$ python3 -q
>>> import numpy as np
>>> import numpy.linalg as la
>>> np.set_printoptions(precision=3, suppress=True, linewidth=160)
>>> rnd = lambda a: np.round(a, 3) + 0
>>> K = np.loadtxt("run17.csv", delimiter=",")
>>> K
array([[-0.813,  0.388, -0.287, -0.478,  4.018,  1.916],
       [ 4.235, -0.598,  1.6  , -1.378, -3.339,  3.613],
       [-3.288,  3.254,  1.979, -2.971,  2.625,  1.635],
       [ 0.16 , -2.073,  2.711,  4.962,  3.331, -1.433],
       [ 0.525, -2.432, -3.558,  0.049, -0.695, -1.51 ],
       [-0.201, -2.733,  0.897,  0.123,  2.325,  1.896],
       [-0.484,  0.801, -0.587,  3.642,  5.999, -0.141],
       [-1.004, -3.137, -1.205,  3.369,  6.804,  4.663],
       [-2.956,  4.965,  1.595,  3.771,  4.992, -2.274],
       [-0.679, -1.714, -1.929,  0.967,  2.264,  2.012],
       [-3.321,  5.199, -0.151, -3.227, -0.995,  0.288],
       [-4.007, -1.247, -2.475, -3.521, -3.387,  1.749],
       [-3.609,  2.326, -1.667,  1.895,  0.999, -1.801],
       [-0.535,  1.273,  0.083, -1.435, -1.658, -0.318],
       [-0.534,  1.354,  3.13 , -5.594, -3.215, -0.849],
       [-0.2  , -1.204,  0.144,  0.933,  7.945, -2.137],
       [-1.388,  3.256,  3.674,  2.733,  0.639,  1.367],
       [-3.494,  0.07 ,  1.335,  3.673, -1.309, -1.782],
       [ 0.113,  0.582,  1.159,  4.208,  1.16 ,  3.111],
       [-2.825,  2.793,  1.597,  0.976, -3.893, -0.204],
       [ 2.002, -0.674,  2.388,  1.714, -0.871, -2.563],
       [-2.518,  1.248, -1.198, -2.526, -1.035, -1.297],
       [-2.948,  5.571, -1.602, -2.319,  1.06 ,  4.092],
       [-2.561, -0.2  ,  4.734, -4.527, -2.117,  1.271],
       [-3.242,  0.765,  0.504, -0.049, -1.49 , -3.748],
       [ 2.113, -0.698, -0.323,  0.474,  0.562, -1.586],
       [-3.668,  2.213, -3.01 , -0.691, -0.211, -2.076],
       [-1.494,  0.367,  1.682,  0.34 , -5.125, -1.541]])
>>> Xs = (K - K.mean(axis=0)) / K.std(axis=0)
>>> rnd(Xs.std(axis=0))
array([1., 1., 1., 1., 1., 1.])
>>> beta = la.lstsq(np.delete(Xs, 5, axis=1), Xs[:, 5])[0]
>>> rnd(1 - np.var(Xs[:, 5] - np.delete(Xs, 5, axis=1) @ beta))
np.float64(0.104)
>>> np.abs(beta).argmax()
np.int64(3)
>>> E = np.load("sample10.npy")
>>> E
array([[ 7.881,  3.932, -0.196],
       [ 8.351,  4.004, -0.46 ],
       [ 7.587,  3.652,  0.111],
       [ 7.959,  3.289, -0.075],
       [ 8.051,  3.838,  0.087],
       [ 7.782,  4.056,  0.239],
       [ 7.61 ,  3.825,  0.133],
       [ 4.905,  1.899,  7.748],
       [ 5.019,  2.195,  6.559],
       [ 4.712,  1.432,  6.442],
       [ 4.988,  1.908,  6.73 ],
       [ 5.051,  2.05 ,  6.412],
       [ 5.259,  1.764,  6.74 ],
       [ 4.82 ,  2.116,  7.029]])
>>> W = np.array([[6, 4, -5, 0, -8, -7], [7, 5, -3, 3, 5, -4], [8, 1, 0, 9, 7, 5]])
>>> beta = np.array([1, 3, 2, 0, 0, 1])
>>> act = np.maximum(E @ W + beta, 0)
>>> (act > 0).mean(axis=0)
array([1. , 1. , 0. , 1. , 0.5, 0. ])
>>> (act > 0).astype(int)
array([[1, 1, 0, 1, 0, 0],
       [1, 1, 0, 1, 0, 0],
       [1, 1, 0, 1, 0, 0],
       [1, 1, 0, 1, 0, 0],
       [1, 1, 0, 1, 0, 0],
       [1, 1, 0, 1, 0, 0],
       [1, 1, 0, 1, 0, 0],
       [1, 1, 0, 1, 1, 0],
       [1, 1, 0, 1, 1, 0],
       [1, 1, 0, 1, 1, 0],
       [1, 1, 0, 1, 1, 0],
       [1, 1, 0, 1, 1, 0],
       [1, 1, 0, 1, 1, 0],
       [1, 1, 0, 1, 1, 0]])
>>> C = np.array([[-2, 1], [-2, 1], [-1, 1], [3, -2], [1, -3], [-3, -3]])
>>> W @ C
array([[ -2,  50],
       [  5,   0],
       [  1, -45]])
>>> (act @ C).round(6).argmax(axis=1)
array([1, 1, 1, 1, 1, 1, 1, 0, 1, 1, 1, 1, 1, 0])
